% ipython --no-banner

In [1]: import numpy as np

In [2]: np.set_printoptions(precision=1, suppress=True, linewidth=100)

In [3]: K = np.loadtxt("w.csv", delimiter=",")

In [4]: print(K)
[[ 0.  5. -4.  1. -1. -2. -3.  9.]
 [ 7. -8.  7.  7.  3.  8.  9.  6.]
 [-4.  1.  2. -8. -4.  2.  9.  5.]
 [-1.  5.  0.  4. -2. -9.  9.  9.]
 [ 9.  8.  1.  6. -1. -3. -6. -5.]
 [ 2.  7.  1. -1. -7.  9. -2.  6.]
 [-4.  4.  9. -8. -9. -9.  6. -4.]]

In [5]: other = K / np.sqrt((K ** 2).mean(axis=1, keepdims=True))

In [6]: print(np.linalg.matrix_rank(K - K.mean(axis=1, keepdims=True)))
7

In [7]: print(other[0])
[ 0.   1.2 -1.   0.2 -0.2 -0.5 -0.7  2.2]

In [8]: print(np.linalg.matrix_rank(other) == np.linalg.matrix_rank(K))
True

In [9]: data = np.loadtxt("mat.csv", delimiter=",")

In [10]: print(data)
[[-3.  3. -7.]
 [ 0. -2.  0.]
 [ 3.  8. -4.]]

In [11]: rng = np.random.default_rng(6749)

In [12]: idx = rng.permutation(3)

In [13]: print(idx)
[2 0 1]

In [14]: other = data[idx][:, idx]

In [15]: print(np.allclose(other, data))
False

In [16]: print(other)
[[-4.  3.  8.]
 [-7. -3.  3.]
 [ 0.  0. -2.]]

In [17]: print(np.trace(other))
-9.0

In [18]: vec = np.array([-3, -3, 3])

In [19]: target = data @ vec

In [20]: beta, lr = np.zeros(3), 1 / np.linalg.norm(data, 2) ** 2

In [21]: for i in range(250):
    ...:     beta -= lr * data.T @ (data @ beta - target)
    ...:     if i % 50 == 0: print(i, round(np.linalg.norm(data @ beta - target), 1))
    ...: 
0 7.9
50 1.4
100 1.0
150 0.6
200 0.4

In [22]: print(round(float(np.linalg.cond(data)), 1))
11.1

In [23]: X = np.array([[-1.8, -0.8, 0.8, -0.4],
    ...:     [0.6, 1.8, 1.3, 1.9],
    ...:     [-2.9, -0.7, 1.0, -0.2],
    ...:     [0.1, -0.2, -1.0, 0.9],
    ...:     [1.1, -0.3, 0.6, 2.0],
    ...:     [-0.5, -1.6, -1.6, -0.4],
    ...:     [-1.1, -1.2, 0.0, -0.4],
    ...:     [-0.5, -0.3, -0.8, -0.6],
    ...:     [0.8, 0.8, -1.4, -0.6],
    ...:     [-1.6, -0.2, 0.3, 0.2],
    ...:     [-0.2, 0.3, -1.3, 1.1],
    ...:     [1.1, 1.0, -1.8, -2.5],
    ...:     [0.2, 1.1, -0.7, 2.0],
    ...:     [0.8, 2.0, 0.1, 2.7],
    ...:     [-1.3, -0.9, 2.4, -1.1],
    ...:     [-1.2, -1.1, -0.5, -0.9],
    ...:     [-1.4, 1.3, -0.6, 0.4]])

In [24]: X[2] *= 10

In [25]: print(X)
[[ -1.8  -0.8   0.8  -0.4]
 [  0.6   1.8   1.3   1.9]
 [-29.   -7.   10.   -2. ]
 [  0.1  -0.2  -1.    0.9]
 [  1.1  -0.3   0.6   2. ]
 [ -0.5  -1.6  -1.6  -0.4]
 [ -1.1  -1.2   0.   -0.4]
 [ -0.5  -0.3  -0.8  -0.6]
 [  0.8   0.8  -1.4  -0.6]
 [ -1.6  -0.2   0.3   0.2]
 [ -0.2   0.3  -1.3   1.1]
 [  1.1   1.   -1.8  -2.5]
 [  0.2   1.1  -0.7   2. ]
 [  0.8   2.    0.1   2.7]
 [ -1.3  -0.9   2.4  -1.1]
 [ -1.2  -1.1  -0.5  -0.9]
 [ -1.4   1.3  -0.6   0.4]]

In [26]: # row 2 dominates

In [27]: other = np.c_[X[:, :1] @ np.array([[-4]]), np.array([3, -1, 2, 0, 0, -1, -3, -3, 1, -2, 3, 1, -2, -2, 0, 2, 0])]

In [28]: print(other)
[[  7.2   3. ]
 [ -2.4  -1. ]
 [116.    2. ]
 [ -0.4   0. ]
 [ -4.4   0. ]
 [  2.   -1. ]
 [  4.4  -3. ]
 [  2.   -3. ]
 [ -3.2   1. ]
 [  6.4  -2. ]
 [  0.8   3. ]
 [ -4.4   1. ]
 [ -0.8  -2. ]
 [ -3.2  -2. ]
 [  5.2   0. ]
 [  4.8   2. ]
 [  5.6   0. ]]

In [29]: print(np.linalg.matrix_rank(np.c_[X, other]))
5

In [30]: print(np.round(np.linalg.lstsq(X, other[:, 0])[0], 1) + 0)
[-4.  0.  0.  0.]

In [31]: other = np.array([[8, 7], [9, 4], [5, 5], [3, 2]])

In [32]: print(np.einsum("ij->j", X))
[-33.9  -5.3   5.8   2.3]

In [33]: print(np.vstack([X, other.T]).shape)
(19, 4)

In [34]: other = X + rng.integers(-2, 3, (17, 1)) @ rng.integers(-2, 3, (1, 4))

In [35]: print(other)
[[ -3.8  -2.8  -3.2   3.6]
 [ -1.4  -0.2  -2.7   5.9]
 [-27.   -5.   14.   -6. ]
 [  0.1  -0.2  -1.    0.9]
 [  1.1  -0.3   0.6   2. ]
 [ -2.5  -3.6  -5.6   3.6]
 [  0.9   0.8   4.   -4.4]
 [  0.5   0.7   1.2  -2.6]
 [  2.8   2.8   2.6  -4.6]
 [ -2.6  -1.2  -1.7   2.2]
 [ -2.2  -1.7  -5.3   5.1]
 [  1.1   1.   -1.8  -2.5]
 [  2.2   3.1   3.3  -2. ]
 [ -1.2   0.   -3.9   6.7]
 [  0.7   1.1   6.4  -5.1]
 [ -2.2  -2.1  -2.5   1.1]
 [ -0.4   2.3   1.4  -1.6]]

In [36]: print(other - X)
[[-2. -2. -4.  4.]
 [-2. -2. -4.  4.]
 [ 2.  2.  4. -4.]
 [ 0.  0.  0.  0.]
 [ 0.  0.  0.  0.]
 [-2. -2. -4.  4.]
 [ 2.  2.  4. -4.]
 [ 1.  1.  2. -2.]
 [ 2.  2.  4. -4.]
 [-1. -1. -2.  2.]
 [-2. -2. -4.  4.]
 [ 0.  0.  0.  0.]
 [ 2.  2.  4. -4.]
 [-2. -2. -4.  4.]
 [ 2.  2.  4. -4.]
 [-1. -1. -2.  2.]
 [ 1.  1.  2. -2.]]

In [37]: cov = np.cov(other, rowvar=False)

In [38]: print(other.std(axis=0))
[6.5 2.2 4.7 3.9]

In [39]: print(cov)
[[ 44.9  10.8 -18.1   5.1]
 [ 10.8   4.9   0.5  -2.8]
 [-18.1   0.5  23.6 -16.3]
 [  5.1  -2.8 -16.3  16.5]]

In [40]: print(np.argwhere(np.triu(np.abs(np.corrcoef(other.T)) > 0.8, 1)))
[[2 3]]

In [41]: print(round(np.corrcoef(other[:, 0], other[:, 3])[0, 1], 1))
0.2

In [42]: print(np.argsort(-other.std(axis=0).round(6), kind="stable"))
[0 2 3 1]

In [43]: print(np.round(np.corrcoef(other.T), 1) + 0)
[[ 1.   0.7 -0.6  0.2]
 [ 0.7  1.   0.  -0.3]
 [-0.6  0.   1.  -0.8]
 [ 0.2 -0.3 -0.8  1. ]]

In [44]: m1 = np.load("block5.npy")

In [45]: print(m1)
[[2 4 2 3 1 3 0 2]
 [4 0 3 2 2 1 0 3]
 [2 3 2 2 3 0 2 4]
 [3 2 2 2 1 2 2 4]
 [1 2 3 1 2 1 1 1]
 [3 1 0 2 1 4 2 4]
 [0 0 2 2 1 2 2 3]
 [2 3 4 4 1 4 3 0]]

In [46]: print(np.all(np.linalg.eigvalsh(m1) > 0))
False

In [47]: feats = np.load("case4.npy")

In [48]: print(feats)
[[-4  5  1  0  0 -4]
 [-4 -4  5  0  0 -5]
 [ 1  3 -4  0  0 -2]
 [ 0  0  0  4 -2  0]
 [ 0  0  0 -1  0  0]
 [ 4 -4 -3  0  0  5]]

In [49]: # splits into 2 blocks

In [50]: print((np.linalg.matrix_power((feats != 0) + (feats.T != 0) + np.eye(6), 6) > 0).astype(int))
[[1 1 1 0 0 1]
 [1 1 1 0 0 1]
 [1 1 1 0 0 1]
 [0 0 0 1 1 0]
 [0 0 0 1 1 0]
 [1 1 1 0 0 1]]

In [51]: print(feats @ feats)
[[-19 -21  29   0   0 -31]
 [ 17  31 -29   0   0   1]
 [-28 -11  38   0   0 -21]
 [  0   0   0  18  -8   0]
 [  0   0   0  -4   2   0]
 [ 17   7 -19   0   0  35]]

In [52]: print(np.sort(np.linalg.eigvals(feats).real))
[-5.3 -5.3 -1.7 -0.4  4.4  5.3]

In [53]: print(np.flatnonzero(np.linalg.matrix_power((feats != 0) + (feats.T != 0) + np.eye(6), 6)[2]))
[0 1 2 5]

In [54]: mat, _ = np.linalg.qr(np.array([[0.1, -0.7, 1.5, -0.3, -0.3, 1.2, 1.1, 0.7],
    ...:     [-2.0, -0.2, 0.5, -0.9, 1.4, 1.1, 1.0, -0.1],
    ...:     [0.1, 0.1, 0.1, -1.7, -1.3, 0.0, -0.8, -0.5],
    ...:     [-0.9, 1.8, -0.7, 1.9, -0.5, -1.0, 0.7, 0.0],
    ...:     [0.9, 0.3, -2.5, -0.9, -2.2, 0.9, 0.0, -0.4],
    ...:     [0.5, 0.2, -0.2, -1.1, 0.1, -1.0, 0.5, -2.0],
    ...:     [0.5, 0.5, 0.6, -0.3, -1.1, -0.7, -1.6, -0.2],
    ...:     [1.0, -0.2, 0.9, -0.4, 0.7, -0.2, 2.6, -0.8]]))

In [55]: print(mat.round(1) + 0)
[[ 0.  -0.3 -0.4  0.  -0.5 -0.4  0.4 -0.4]
 [ 0.7 -0.2  0.1  0.4  0.2 -0.3 -0.2 -0.1]
 [ 0.   0.1 -0.1  0.7 -0.3  0.2  0.3  0.6]
 [ 0.3  0.8 -0.2 -0.1 -0.1 -0.2  0.3  0. ]
 [-0.3  0.2  0.7  0.2 -0.2 -0.4 -0.1 -0.1]
 [-0.2  0.1  0.   0.4  0.5  0.2  0.4 -0.6]
 [-0.2  0.3 -0.4  0.3 -0.3  0.1 -0.7 -0.3]
 [-0.4  0.  -0.4  0.1  0.5 -0.6  0.   0.3]]

In [56]: # keeps lengths

In [57]: cov = mat.T @ mat

In [58]: print(np.linalg.svd(mat, compute_uv=False) ** 2)
[1. 1. 1. 1. 1. 1. 1. 1.]

In [59]: print(cov.round(1) + 0)
[[1. 0. 0. 0. 0. 0. 0. 0.]
 [0. 1. 0. 0. 0. 0. 0. 0.]
 [0. 0. 1. 0. 0. 0. 0. 0.]
 [0. 0. 0. 1. 0. 0. 0. 0.]
 [0. 0. 0. 0. 1. 0. 0. 0.]
 [0. 0. 0. 0. 0. 1. 0. 0.]
 [0. 0. 0. 0. 0. 0. 1. 0.]
 [0. 0. 0. 0. 0. 0. 0. 1.]]

In [60]: print((mat @ mat.T).shape)
(8, 8)

In [61]: print(np.linalg.matrix_rank(cov))
8

In [62]: print(np.linalg.svd(mat, compute_uv=False))
[1. 1. 1. 1. 1. 1. 1. 1.]

In [63]: print(np.round(mat.T @ mat, 1) + 0)
[[1. 0. 0. 0. 0. 0. 0. 0.]
 [0. 1. 0. 0. 0. 0. 0. 0.]
 [0. 0. 1. 0. 0. 0. 0. 0.]
 [0. 0. 0. 1. 0. 0. 0. 0.]
 [0. 0. 0. 0. 1. 0. 0. 0.]
 [0. 0. 0. 0. 0. 1. 0. 0.]
 [0. 0. 0. 0. 0. 0. 1. 0.]
 [0. 0. 0. 0. 0. 0. 0. 1.]]

In [64]: print(np.round(np.linalg.pinv(mat), 1) + 0)
[[ 0.   0.7  0.   0.3 -0.3 -0.2 -0.2 -0.4]
 [-0.3 -0.2  0.1  0.8  0.2  0.1  0.3  0. ]
 [-0.4  0.1 -0.1 -0.2  0.7  0.  -0.4 -0.4]
 [ 0.   0.4  0.7 -0.1  0.2  0.4  0.3  0.1]
 [-0.5  0.2 -0.3 -0.1 -0.2  0.5 -0.3  0.5]
 [-0.4 -0.3  0.2 -0.2 -0.4  0.2  0.1 -0.6]
 [ 0.4 -0.2  0.3  0.3 -0.1  0.4 -0.7  0. ]
 [-0.4 -0.1  0.6  0.  -0.1 -0.6 -0.3  0.3]]

In [65]: print(np.round(mat @ mat.T, 1) + 0)
[[1. 0. 0. 0. 0. 0. 0. 0.]
 [0. 1. 0. 0. 0. 0. 0. 0.]
 [0. 0. 1. 0. 0. 0. 0. 0.]
 [0. 0. 0. 1. 0. 0. 0. 0.]
 [0. 0. 0. 0. 1. 0. 0. 0.]
 [0. 0. 0. 0. 0. 1. 0. 0.]
 [0. 0. 0. 0. 0. 0. 1. 0.]
 [0. 0. 0. 0. 0. 0. 0. 1.]]

In [66]: idx = rng.permutation(8)

In [67]: print(idx)
[7 3 4 6 1 5 2 0]

In [68]: other = mat[idx][:, idx]

In [69]: print(other.round(1) + 0)
[[ 0.3  0.1  0.5  0.   0.  -0.6 -0.4 -0.4]
 [ 0.  -0.1 -0.1  0.3  0.8 -0.2 -0.2  0.3]
 [-0.1  0.2 -0.2 -0.1  0.2 -0.4  0.7 -0.3]
 [-0.3  0.3 -0.3 -0.7  0.3  0.1 -0.4 -0.2]
 [-0.1  0.4  0.2 -0.2 -0.2 -0.3  0.1  0.7]
 [-0.6  0.4  0.5  0.4  0.1  0.2  0.  -0.2]
 [ 0.6  0.7 -0.3  0.3  0.1  0.2 -0.1  0. ]
 [-0.4  0.  -0.5  0.4 -0.3 -0.4 -0.4  0. ]]

In [70]: print(np.sort(np.abs(np.linalg.eigvals(other))))
[1. 1. 1. 1. 1. 1. 1. 1.]

In [71]: print(np.round(np.diag(other), 1) + 0)
[ 0.3 -0.1 -0.2 -0.7 -0.2  0.2 -0.1  0. ]

In [72]: u = np.array([-1, -1])

In [73]: print(np.polyval(u, other[6]))
[-1.6 -1.7 -0.7 -1.3 -1.1 -1.2 -0.9 -1. ]

In [74]: print(np.round(np.array([np.convolve(row, u, "same") for row in other]), 1) + 0)
[[-0.3 -0.4 -0.6 -0.4  0.1  0.7  1.   0.7]
 [ 0.   0.1  0.2 -0.2 -1.1 -0.6  0.4 -0.2]
 [ 0.1 -0.1  0.   0.3 -0.1  0.2 -0.3 -0.4]
 [ 0.3  0.   0.   1.   0.4 -0.4  0.3  0.6]
 [ 0.1 -0.3 -0.6  0.1  0.4  0.6  0.2 -0.8]
 [ 0.6  0.1 -0.9 -0.8 -0.5 -0.4 -0.2  0.2]
 [-0.6 -1.2 -0.4  0.  -0.3 -0.2 -0.1  0.1]
 [ 0.4  0.4  0.6  0.1 -0.1  0.7  0.7  0.4]]

In [75]: print(np.cross(other[6, :3], other[5, :3]))
[ 0.5 -0.1  0.6]

In [76]: print(np.round(np.correlate(other[6], other[5], "full"), 1) + 0)
[-0.1 -0.1  0.2  0.2  0.2  0.5  0.5  0.  -0.4  0.4 -0.1  0.  -0.2  0.   0. ]

In [77]: print(np.round((mat + mat.T) / 2, 1) + 0)
[[ 0.   0.2 -0.2  0.2 -0.4 -0.3  0.1 -0.4]
 [ 0.2 -0.2  0.1  0.6  0.2 -0.1  0.  -0.1]
 [-0.2  0.1 -0.1  0.3  0.2  0.1 -0.1  0.1]
 [ 0.2  0.6  0.3 -0.1  0.1  0.1  0.3  0.1]
 [-0.4  0.2  0.2  0.1 -0.2  0.  -0.2  0.2]
 [-0.3 -0.1  0.1  0.1  0.   0.2  0.2 -0.6]
 [ 0.1  0.  -0.1  0.3 -0.2  0.2 -0.7 -0.2]
 [-0.4 -0.1  0.1  0.1  0.2 -0.6 -0.2  0.3]]

In [78]: print(np.round((mat - mat.T) / 2, 1) + 0)
[[ 0.  -0.5 -0.2 -0.2 -0.1 -0.1  0.3  0. ]
 [ 0.5  0.   0.  -0.2  0.  -0.2 -0.3  0. ]
 [ 0.2  0.   0.   0.4 -0.5  0.1  0.4  0.5]
 [ 0.2  0.2 -0.4  0.  -0.1 -0.3  0.   0. ]
 [ 0.1  0.   0.5  0.1  0.  -0.5  0.1 -0.3]
 [ 0.1  0.2 -0.1  0.3  0.5  0.   0.1  0. ]
 [-0.3  0.3 -0.4  0.  -0.1 -0.1  0.  -0.1]
 [ 0.   0.  -0.5  0.   0.3  0.   0.1  0. ]]

In [79]: J = np.loadtxt("arr.csv", delimiter=",")

In [80]: print(J)
[[-0.4 -0.5 -0.1 -0.2]
 [ 1.   0.7  0.4  0.7]
 [ 1.  -0.5  0.9 -0.2]
 [-0.5  0.2  0.2 -0.4]
 [ 0.9  0.7  0.3  0.6]
 [ 1.   0.9 -0.8  1. ]
 [ 0.   0.7 -0.6  0.5]
 [ 1.   0.9 -0.7  1. ]
 [ 0.9  0.3 -0.3  0.7]
 [-0.9  0.3 -1.   0.6]
 [-0.9  0.  -0.6 -0.2]
 [-0.8  0.  -0.1 -0.4]
 [-1.  -0.2 -1.  -0.2]
 [ 0.6 -0.4  0.4  0. ]
 [ 1.   0.6  0.8  0.7]
 [ 0.1  0.4 -0.3  0.3]
 [-0.2 -0.9  0.8 -0.8]
 [ 0.9  0.3  0.3  0.4]
 [-1.  -0.7  0.3 -0.9]
 [-0.6  0.  -0.2 -0.2]
 [ 1.   0.5  0.5  0.6]
 [ 0.6  0.9 -0.9  0.9]
 [ 1.   0.3  0.7  0.6]
 [-1.  -0.9  0.4 -0.9]
 [-0.4  0.3 -0.4  0.1]
 [ 1.   0.7 -0.5  0.9]
 [-0.1 -0.3  0.9 -0.8]
 [-0.6 -0.5 -0.4 -0.1]
 [ 1.   0.8  0.3  0.8]
 [-0.4  0.6 -0.4  0.2]
 [ 0.6  0.5 -0.6  0.7]]

In [81]: cen = J - J.mean(axis=0)

In [82]: evecs = np.linalg.svd(cen)[2][:2]

In [83]: other = cen - cen @ evecs.T @ evecs

In [84]: print(np.linalg.norm(other, axis=1).round(6).argmax())
3

In [85]: dist = np.linalg.norm(J[:, None] - J[None], axis=-1)

In [86]: print(np.linalg.norm(J, axis=1))
[0.7 1.5 1.4 0.7 1.3 1.9 1.  1.8 1.2 1.5 1.1 0.9 1.4 0.8 1.6 0.6 1.5 1.1 1.5 0.7 1.4 1.7 1.4 1.7
 0.6 1.6 1.2 0.9 1.5 0.8 1.2]

In [87]: print(dist[:5, :5])
[[0.  2.1 1.7 0.8 2. ]
 [2.1 0.  1.6 1.9 0.2]
 [1.7 1.6 0.  1.8 1.6]
 [0.8 1.9 1.8 0.  1.8]
 [2.  0.2 1.6 1.8 0. ]]

In [88]: print(dist.mean(axis=1).argmax())
23

In [89]: print(np.flatnonzero(dist[8] < dist.mean() / 2))
[ 4  7  8 17 25 28 30]

In [90]: print(dist.shape)
(31, 31)

In [91]: print(dist[8].round(6).argsort(kind="stable")[:4])
[ 8 30 25 17]

In [92]: print((feats + feats.T) / 2)
[[-4.   0.5  1.   0.   0.   0. ]
 [ 0.5 -4.   4.   0.   0.  -4.5]
 [ 1.   4.  -4.   0.   0.  -2.5]
 [ 0.   0.   0.   4.  -1.5  0. ]
 [ 0.   0.   0.  -1.5  0.   0. ]
 [ 0.  -4.5 -2.5  0.   0.   5. ]]

In [93]: print(np.linalg.matrix_power(feats, 3))
[[  65  200 -147    0    0  -32]
 [-217 -130  285    0    0 -160]
 [ 110  102 -172    0    0  -14]
 [   0    0    0   80  -36    0]
 [   0    0    0  -18    8    0]
 [  25 -140   23    0    0  110]]

In [94]: print(feats @ feats)
[[-19 -21  29   0   0 -31]
 [ 17  31 -29   0   0   1]
 [-28 -11  38   0   0 -21]
 [  0   0   0  18  -8   0]
 [  0   0   0  -4   2   0]
 [ 17   7 -19   0   0  35]]

In [95]: print(np.allclose(feats, feats.T))
False

In [96]: print((feats - feats.T) / 2)
[[ 0.   4.5  0.   0.   0.  -4. ]
 [-4.5  0.   1.   0.   0.  -0.5]
 [ 0.  -1.   0.   0.   0.   0.5]
 [ 0.   0.   0.   0.  -0.5  0. ]
 [ 0.   0.   0.   0.5  0.   0. ]
 [ 4.   0.5 -0.5  0.   0.   0. ]]
